% python3 -q
>>> import numpy as np
>>> from numpy import linalg as LA
>>> np.set_printoptions(suppress=True, linewidth=160)
>>> M = np.array([[4, 2, 0, 1], [4, 0, 0, 1], [8, 2, 2, 2], [4, 0, 2, 1]])
>>> M
array([[4, 2, 0, 1],
       [4, 0, 0, 1],
       [8, 2, 2, 2],
       [4, 0, 2, 1]])
>>> out = M / np.sqrt((M ** 2).mean(axis=1, keepdims=True))
>>> LA.matrix_rank(M - M.mean(axis=1, keepdims=True))
np.int64(3)
>>> M - M.mean(axis=1, keepdims=True)
array([[ 2.25,  0.25, -1.75, -0.75],
       [ 2.75, -1.25, -1.25, -0.25],
       [ 4.5 , -1.5 , -1.5 , -1.5 ],
       [ 2.25, -1.75,  0.25, -0.75]])
>>> out[1].round(2)
array([1.94, 0.  , 0.  , 0.49])
>>> np.round(LA.norm(out, axis=1), 2)
array([2., 2., 2., 2.])
>>> round(np.trace(LA.pinv(M) @ M), 2)
np.float64(3.0)
>>> np.round(M @ LA.pinv(M) @ M, 2) + 0
array([[4., 2., 0., 1.],
       [4., 0., 0., 1.],
       [8., 2., 2., 2.],
       [4., 0., 2., 1.]])
>>> np.abs(np.diag(LA.qr(M)[1])) > 1e-9
array([ True,  True,  True, False])
>>> np.allclose(M[:-1].T @ LA.lstsq(M[:-1].T, M[-1])[0], M[-1])
True
>>> rng = np.random.default_rng(4930)
>>> out = M + rng.integers(-2, 3, (4, 3)) @ rng.integers(-2, 3, (3, 4))
>>> out
array([[ 4,  0,  4,  1],
       [ 6,  0,  2,  1],
       [10,  2,  4,  2],
       [12,  1, -1,  4]])
>>> np.round(LA.svd(out - M, compute_uv=False), 2) + 0
array([9.37, 5.43, 1.29, 0.  ])
>>> out - M
array([[ 0, -2,  4,  0],
       [ 2,  0,  2,  0],
       [ 2,  0,  2,  0],
       [ 8,  1, -3,  3]])
>>> E = np.diag(np.array([2, 2]))
>>> E
array([[2, 0],
       [0, 2]])
>>> vals, V = LA.eig(E)
>>> np.prod(vals)
np.float64(4.0)
>>> np.round(np.sort(LA.eigvals(E.T)), 2)
array([2., 2.])
